% ipython --no-banner

In [1]: import numpy as np

In [2]: np.set_printoptions(suppress=True, linewidth=200)

In [3]: F = np.load("case11.npy")

In [4]: F
Out[4]: 
array([[ 1,  0,  0],
       [ 3,  1,  0],
       [ 0, -2,  1]])

In [5]: B = F / np.sqrt((F ** 2).mean(axis=1, keepdims=True))

In [6]: np.round(np.linalg.norm(B, axis=1), 2)
Out[6]: array([1.73, 1.73, 1.73])

In [7]: round(np.linalg.det(F[::-1]), 2)
Out[7]: np.float64(-1.0)

In [8]: np.round(np.linalg.det(F.T), 2)
Out[8]: np.float64(1.0)

In [9]: round(np.linalg.eigvals(F).sum().real, 2)
Out[9]: np.float64(3.0)

In [10]: np.einsum("ii->", F)
Out[10]: np.int64(3)

In [11]: np.poly(F)
Out[11]: array([ 1., -3.,  3., -1.])

In [12]: np.round(np.abs(np.linalg.svd(F)[2][-1]), 2)
Out[12]: array([0.13, 0.44, 0.89])

In [13]: np.linalg.cond(F) > 100
Out[13]: np.False_

In [14]: round(np.log10(np.linalg.cond(F)))
Out[14]: 1

In [15]: w, V = np.linalg.eig(F)

In [16]: w
Out[16]: array([1., 1., 1.])

In [17]: np.round(np.sort(np.linalg.eigvals(F.T)), 2)
Out[17]: array([1., 1., 1.])

In [18]: print(F @ V[:, 0] - w[0] * V[:, 0])
[0. 0. 0.]

In [19]: print(np.round(np.sort(np.linalg.eigvals(np.linalg.inv(F))), 2))
[1. 1. 1.]

In [20]: B = np.array([[2, 2], [3, 0], [1, 2], [0, 0]])

In [21]: M = np.block([[np.zeros((4, 4)), B], [B.T, np.zeros((2, 2))]])

In [22]: print(M)
[[0. 0. 0. 0. 2. 2.]
 [0. 0. 0. 0. 3. 0.]
 [0. 0. 0. 0. 1. 2.]
 [0. 0. 0. 0. 0. 0.]
 [2. 3. 1. 0. 0. 0.]
 [2. 0. 2. 0. 0. 0.]]

In [23]: left, sig, Vh = np.linalg.svd(M)

In [24]: V = Vh[:(sig > 1e-8).sum()]

In [25]: rng = np.random.default_rng(400259)

In [26]: x = M[1] + 3 * M[3] + rng.integers(2) * np.eye(6)[4]

In [27]: x
Out[27]: array([0., 0., 0., 0., 3., 0.])

In [28]: np.round(np.diag(V.T @ V), 2) + 0
Out[28]: array([0.53, 0.95, 0.53, 0.  , 1.  , 1.  ])

In [29]: np.allclose(V.T @ V @ x, x)
Out[29]: True

In [30]: np.round(V.T @ V, 2) + 0
Out[30]: 
array([[ 0.53,  0.16,  0.47,  0.  ,  0.  ,  0.  ],
       [ 0.16,  0.95, -0.16,  0.  ,  0.  ,  0.  ],
       [ 0.47, -0.16,  0.53,  0.  ,  0.  ,  0.  ],
       [ 0.  ,  0.  ,  0.  ,  0.  ,  0.  ,  0.  ],
       [ 0.  ,  0.  ,  0.  ,  0.  ,  1.  ,  0.  ],
       [ 0.  ,  0.  ,  0.  ,  0.  ,  0.  ,  1.  ]])

In [31]: np.linalg.matrix_rank(np.vstack([M, x]))
Out[31]: np.int64(4)

In [32]: round(np.linalg.norm(x - V.T @ V @ x), 2)
Out[32]: np.float64(0.0)
